In [1]: import numpy as np

In [2]: from numpy import linalg as LA

In [3]: np.set_printoptions(precision=2, suppress=True, linewidth=120, sign=" ")

In [4]: arr = np.load("test15.npy")

In [5]: arr
Out[5]: 
array([[ 5.,  1.,  1.,  1.],
       [ 1.,  5.,  1.,  1.],
       [ 1.,  1.,  5.,  1.],
       [ 1.,  1.,  1.,  5.]])

In [6]: # symmetric, so the eigenvalues are real

In [7]: evals, V = LA.eigh(arr)

In [8]: LA.eigvalsh(arr + -1 * np.eye(4))
Out[8]: array([ 3.,  3.,  3.,  7.])

In [9]: evals
Out[9]: array([ 4.,  4.,  4.,  8.])

In [10]: np.round(V.T @ arr @ V, 2) + 0
Out[10]: 
array([[ 4.,  0.,  0.,  0.],
       [ 0.,  4.,  0.,  0.],
       [ 0.,  0.,  4.,  0.],
       [ 0.,  0.,  0.,  8.]])

In [11]: LA.svd(arr, compute_uv=False)
Out[11]: array([ 8.,  4.,  4.,  4.])

In [12]: (evals > 1e-8).sum(), (evals < -1e-8).sum()
Out[12]: (np.int64(4), np.int64(0))

In [13]: np.abs(V[:, -1]).round(6).argmax()
Out[13]: np.int64(0)

In [14]: np.abs(V[:, -1])
Out[14]: array([ 0.5,  0.5,  0.5,  0.5])

In [15]: x0 = np.ones(4)

In [16]: for _ in range(5):
    ...:     x0 = arr @ x0
    ...:     x0 /= LA.norm(x0)
    ...:     print(round(x0 @ arr @ x0, 2))
    ...: 
8.0
8.0
8.0
8.0
8.0

In [17]: x0
Out[17]: array([ 0.5,  0.5,  0.5,  0.5])

In [18]: arr @ (-1.0) ** np.arange(4)
Out[18]: array([ 4., -4.,  4., -4.])

In [19]: arr @ np.ones(4)
Out[19]: array([ 8.,  8.,  8.,  8.])

In [20]: (arr @ arr)[0]
Out[20]: array([ 28.,  12.,  12.,  12.])

In [21]: cov = arr.T @ arr

In [22]: LA.svd(arr, compute_uv=False) ** 2
Out[22]: array([ 64.,  16.,  16.,  16.])

In [23]: cov
Out[23]: 
array([[ 28.,  12.,  12.,  12.],
       [ 12.,  28.,  12.,  12.],
       [ 12.,  12.,  28.,  12.],
       [ 12.,  12.,  12.,  28.]])

In [24]: np.trace(cov), (arr ** 2).sum()
Out[24]: (np.float64(112.0), np.float64(112.0))

In [25]: np.allclose(cov, cov.T)
Out[25]: True

In [26]: feats = np.array([[0, 4, 3, 9], [0, 0, 8, 7], [0, 0, 0, 5], [0, 0, 0, 0]])

In [27]: np.sort(np.abs(LA.eigvals(feats)))
Out[27]: array([ 0.,  0.,  0.,  0.])

In [28]: assert feats == feats.T
---------------------------------------------------------------------------
ValueError                                Traceback (most recent call last)
Cell In[28], line 1
----> 1 assert feats == feats.T

ValueError: The truth value of an array with more than one element is ambiguous. Use a.any() or a.all()

In [29]: (feats - feats.T) / 2
Out[29]: 
array([[ 0. ,  2. ,  1.5,  4.5],
       [-2. ,  0. ,  4. ,  3.5],
       [-1.5, -4. ,  0. ,  2.5],
       [-4.5, -3.5, -2.5,  0. ]])

In [30]: np.trace(feats)
Out[30]: np.int64(0)

In [31]: LA.matrix_power(feats, 3)
Out[31]: 
array([[   0,    0,    0,  160],
       [   0,    0,    0,    0],
       [   0,    0,    0,    0],
       [   0,    0,    0,    0]])

In [32]: (feats + feats.T) / 2
Out[32]: 
array([[ 0. ,  2. ,  1.5,  4.5],
       [ 2. ,  0. ,  4. ,  3.5],
       [ 1.5,  4. ,  0. ,  2.5],
       [ 4.5,  3.5,  2.5,  0. ]])

In [33]: np.allclose(feats, feats.T)
Out[33]: False

In [34]: np.round(np.abs(LA.eigvals(feats)).max(), 2)
Out[34]: np.float64(0.0)

In [35]: x0 = np.array([-2, 1, 1, 1])

In [36]: feats * x0
Out[36]: 
array([[ 0,  4,  3,  9],
       [ 0,  0,  8,  7],
       [ 0,  0,  0,  5],
       [ 0,  0,  0,  0]])

In [37]: (feats * x0).sum(axis=1)
Out[37]: array([ 16,  15,   5,   0])

In [38]: np.sign((feats @ x0).round(6))
Out[38]: array([ 1,  1,  1,  0])

In [39]: feats @ (2 * x0)
Out[39]: array([ 32,  30,  10,   0])

In [40]: feats @ np.ones(4)
Out[40]: array([ 16.,  15.,   5.,   0.])

In [41]: K = np.load("block14.npy")

In [42]: K
Out[42]: 
array([[ 21.,  16., -24.],
       [ 16.,  21., -24.],
       [-24., -24.,  41.]])

In [43]: cov = K.T @ K

In [44]: LA.svd(K, compute_uv=False) ** 2
Out[44]: array([ 5329.,    25.,    25.])

In [45]: np.allclose(cov, cov.T)
Out[45]: True

In [46]: cov
Out[46]: 
array([[ 1273.,  1248., -1872.],
       [ 1248.,  1273., -1872.],
       [-1872., -1872.,  2833.]])

In [47]: P = np.triu(np.array([[2, -2, -1], [0, 0, 0], [-2, -2, 0]]), 1) + np.eye(3)

In [48]: M2 = P @ cov @ LA.inv(P)

In [49]: np.trace(M2), np.trace(cov)
Out[49]: (np.float64(5379.0), np.float64(5379.0))

In [50]: M2
Out[50]: 
array([[  649.,  1872.,  -312.],
       [ 1248.,  3769.,  -624.],
       [-1872., -5616.,   961.]])

In [51]: P @ cov - cov @ P
Out[51]: 
array([[ -624.,  1872.,  2184.],
       [    0.,  2496.,  1248.],
       [    0., -3744., -1872.]])

In [52]: LA.matrix_rank(M2)
Out[52]: np.int64(3)

In [53]: round(float(LA.norm(M2, 2) / LA.norm(M2)), 2)
Out[53]: 1.0

In [54]: LA.matrix_rank(M2, rtol=0.1)
Out[54]: np.int64(1)

In [55]: x0 = np.ones(3)

In [56]: for _ in range(3):
    ...:     x0 = K @ x0
    ...:     x0 /= LA.norm(x0)
    ...:     print(round(x0 @ K @ x0, 2))
    ...: 
60.08
72.93
73.0

In [57]: x0
Out[57]: array([ 0.49,  0.49, -0.73])

In [58]: m1 = np.load("data.npy")

In [59]: m1
Out[59]: 
array([[ 2,  1,  3,  3,  3],
       [ 3,  1,  0,  1,  0],
       [ 2,  2,  0,  2,  1],
       [ 3,  0,  1,  2,  0],
       [ 1,  2,  0,  1,  2]])

In [60]: P = np.triu(np.array([[3, -5, -5, -2, -5],
    ...:     [1, 1, -5, -1, 0],
    ...:     [-1, -2, 2, 5, 5],
    ...:     [5, 2, 0, -5, -2],
    ...:     [-3, -2, -4, 3, 0]]), 1) + np.eye(5)

In [61]: M2 = P @ m1 @ LA.inv(P)

In [62]: M2
Out[62]: 
array([[   -34.,   -194.,  -1139.,   5412.,  16337.],
       [   -10.,    -59.,   -346.,   1640.,   4955.],
       [    22.,    122.,    725.,  -3442., -10388.],
       [     1.,      1.,     11.,    -52.,   -158.],
       [     1.,      7.,     40.,   -190.,   -573.]])

In [63]: evals, V = LA.eigh(K)

In [64]: x0 = np.array([0, 6, 4])

In [65]: V * np.sqrt(evals) @ V.T
Out[65]: 
array([[ 3.72,  1.48, -2.23],
       [ 1.48,  3.72, -2.23],
       [-2.23, -2.23,  5.58]])

In [66]: (np.sign(V[:, -1].round(6)) == np.sign(V[0, -1].round(6))).astype(int)
Out[66]: array([ 1,  1,  0])

In [67]: x0 @ K @ x0
Out[67]: np.float64(260.0)

In [68]: LA.eigvalsh(K[1:, 1:])
Out[68]: array([  5.,  57.])

In [69]: x0 = np.array([1, -8, 7, 0, 2])

In [70]: h1 = np.maximum(m1 @ x0, 0)

In [71]: m1.T @ h1
Out[71]: array([ 72,  21,  73,  83,  63])

In [72]: np.maximum(m1 @ x0, 0) - np.maximum(-m1 @ x0, 0)
Out[72]: array([ 21,  -5, -12,  10, -11])

In [73]: h1
Out[73]: array([ 21,   0,   0,  10,   0])

In [74]: x0 = np.array([-8, -7, -6, 9, -8])

In [75]: y = m1 @ x0

In [76]: y
Out[76]: array([-38, -22, -20, -12, -29])

In [77]: np.round(LA.solve(m1.T, m1[1]), 2) + 0
Out[77]: array([ 0.,  1.,  0.,  0.,  0.])

In [78]: LA.solve(m1, y)
Out[78]: array([-8., -7., -6.,  9., -8.])

In [79]: np.round(LA.solve(m1, m1[:, 4]), 2) + 0
Out[79]: array([ 0.,  0.,  0.,  0.,  1.])

In [80]: W0 = np.load("mat.npy")

In [81]: W0
Out[81]: 
array([[-1,  1, -1],
       [-2,  0,  2],
       [ 0,  2,  2]])

In [82]: M2 = W0[0, 0] * W0[1:] - np.outer(W0[1:, 0], W0[0])

In [83]: M2
Out[83]: 
array([[ 0,  2, -4],
       [ 0, -2, -2]])

In [84]: np.flatnonzero(~M2.round(6).any(axis=1))
Out[84]: array([], dtype=int64)

In [85]: W0[:, 0] / W0[0, 0]
Out[85]: array([ 1.,  2., -0.])

In [86]: LA.matrix_rank(M2), LA.matrix_rank(W0)
Out[86]: (np.int64(2), np.int64(3))

In [87]: w1 = np.array([[3, 8, 4, 7], [8, 2, 6, 5], [4, 8, 9, -5]])

In [88]: beta = np.array([2, 2, -3, 2])

In [89]: act = np.maximum(W0 @ w1 + beta, 0)

In [90]: LA.matrix_rank(act)
Out[90]: np.int64(3)

In [91]: basis = np.array([[2, -2, 1], [3, 2, 0], [-1, -1, 0], [-1, -2, 3]])

In [92]: (act @ basis).round(6).argmax(axis=1)
Out[92]: array([ 2,  0,  0])

In [93]: act @ basis
Out[93]: 
array([[  1, -16,  18],
       [  7, -11,   4],
       [ 89, -39,  32]])

In [94]: M = np.load("sample1.npy")

In [95]: M
Out[95]: 
array([[  0,   0,   0],
       [  0,   0,   0],
       [ 19,   4,   9],
       [  7,   1,   3],
       [ 11,   2,   3],
       [  0,   0,   0],
       [ 12,   3,   6],
       [  0,   0,   0],
       [  7,   1,   3],
       [  8,   2,   6],
       [  0,   0,   0],
       [  0,   0,   0],
       [  7,   1,   3],
       [  0,   0,   0],
       [  4,   1,   0],
       [  7,   1,   3]])

In [96]: # row 1 repeats row 0

In [97]: q, V = LA.qr(M[:, :1])[0], LA.qr(M[:, 1:])[0]

In [98]: sv = LA.svd(q.T @ V, compute_uv=False)

In [99]: sv
Out[99]: array([ 0.98])

In [100]: J = np.load("dump.npy")

In [101]: J
Out[101]: 
array([[  1,  -1,  -8,  -5],
       [  4,  -9, -17,  -5],
       [  2,  -6,  -4,   2]])

In [102]: # null space of dimension 2

In [103]: r = LA.matrix_rank(feats)

In [104]: r
Out[104]: np.int64(3)

In [105]: null = LA.svd(feats)[2][r:].T

In [106]: feats @ null
Out[106]: 
array([[ 0.],
       [ 0.],
       [ 0.],
       [ 0.]])

In [107]: null.shape
Out[107]: (4, 1)

In [108]: np.allclose(feats @ null, 0)
Out[108]: True

In [109]: [int(LA.matrix_rank(np.delete(feats, i, axis=0))) for i in range(4)]
Out[109]: [2, 2, 2, 3]

In [110]: [int(LA.matrix_rank(feats[:, :j + 1])) for j in range(4)]
Out[110]: [0, 1, 2, 3]

In [111]: left, sv, Vt = LA.svd(J)

In [112]: sv.round(2) + 0
Out[112]: array([ 22.8,   6.5,   0. ])

In [113]: M2 = left[:, :2] @ np.diag(sv[:2]) @ Vt[:2]

In [114]: round(np.abs(J - M2).max(), 2)
Out[114]: np.float64(0.0)

In [115]: round(LA.norm(J - M2, 2), 2), round(sv[2], 2)
Out[115]: (np.float64(0.0), np.float64(0.0))

In [116]: round(float(LA.det(m1)), 2)
Out[116]: 10.0

In [117]: LA.matrix_power(m1, 3)
Out[117]: 
array([[ 194,   88,   97,  167,  114],
       [ 101,   54,   48,   93,   64],
       [ 115,   55,   64,  107,   75],
       [ 120,   61,   57,  109,   73],
       [  89,   42,   48,   79,   57]])

In [118]: (m1 - m1.T) / 2
Out[118]: 
array([[ 0. , -1. ,  0.5,  0. ,  1. ],
       [ 1. ,  0. , -1. ,  0.5, -1. ],
       [-0.5,  1. ,  0. ,  0.5,  0.5],
       [ 0. , -0.5, -0.5,  0. , -0.5],
       [-1. ,  1. , -0.5,  0.5,  0. ]])

In [119]: m1 @ m1
Out[119]: 
array([[ 25,  15,   9,  22,  15],
       [ 12,   4,  10,  12,   9],
       [ 17,   6,   8,  13,   8],
       [ 14,   5,  11,  15,  10],
       [ 13,   7,   4,   9,   7]])

In [120]: LA.determinant(m1)
---------------------------------------------------------------------------
AttributeError                            Traceback (most recent call last)
Cell In[120], line 1
----> 1 LA.determinant(m1)

AttributeError: module 'numpy.linalg' has no attribute 'determinant'

In [121]: np.trace(m1)
Out[121]: np.int64(7)

In [122]: np.allclose(m1, m1.T)
Out[122]: False

In [123]: A = np.load("m.npy")

In [124]: A
Out[124]: 
array([[ 0.99,  0.98,  3.  , -0.01],
       [ 0.96,  0.99,  3.  ,  0.02],
       [ 1.02,  1.02,  2.97, -0.03],
       [ 1.  ,  0.98,  3.01, -0.03],
       [ 0.95,  1.  ,  2.98,  0.  ],
       [ 1.04,  1.01,  2.97,  0.  ],
       [ 0.98,  1.  ,  2.99, -0.01],
       [ 2.99,  0.97,  2.  ,  0.03],
       [ 3.01,  1.01,  2.01,  0.01],
       [ 2.99,  1.02,  1.99, -0.01],
       [ 3.02,  1.01,  1.99,  0.02],
       [ 2.96,  1.02,  1.99, -0.01],
       [ 2.99,  0.97,  2.  ,  0.02],
       [ 3.01,  1.01,  2.01,  0.  ],
       [ 1.03,  3.04, -0.03,  0.98],
       [ 1.  ,  3.03, -0.01,  0.97],
       [ 1.  ,  3.05,  0.02,  0.99],
       [ 0.97,  3.02,  0.02,  1.  ],
       [ 0.97,  3.  , -0.03,  0.98],
       [ 1.02,  3.02, -0.02,  0.99],
       [ 0.99,  2.97, -0.03,  0.98]])

In [125]: rng = np.random.default_rng(5680)

In [126]: M2 = feats + rng.integers(-2, 3, (4, 3)) @ rng.integers(-2, 3, (3, 4))

In [127]: M2
Out[127]: 
array([[-1,  7,  2, 10],
       [ 5, -3,  7,  7],
       [-7,  3, -1,  4],
       [ 3,  0,  0,  1]])

In [128]: LA.matrix_rank(M2 - feats, tol=1e-8)
Out[128]: np.int64(3)

In [129]: M2 - feats
Out[129]: 
array([[-1,  3, -1,  1],
       [ 5, -3, -1,  0],
       [-7,  3, -1, -1],
       [ 3,  0,  0,  1]])
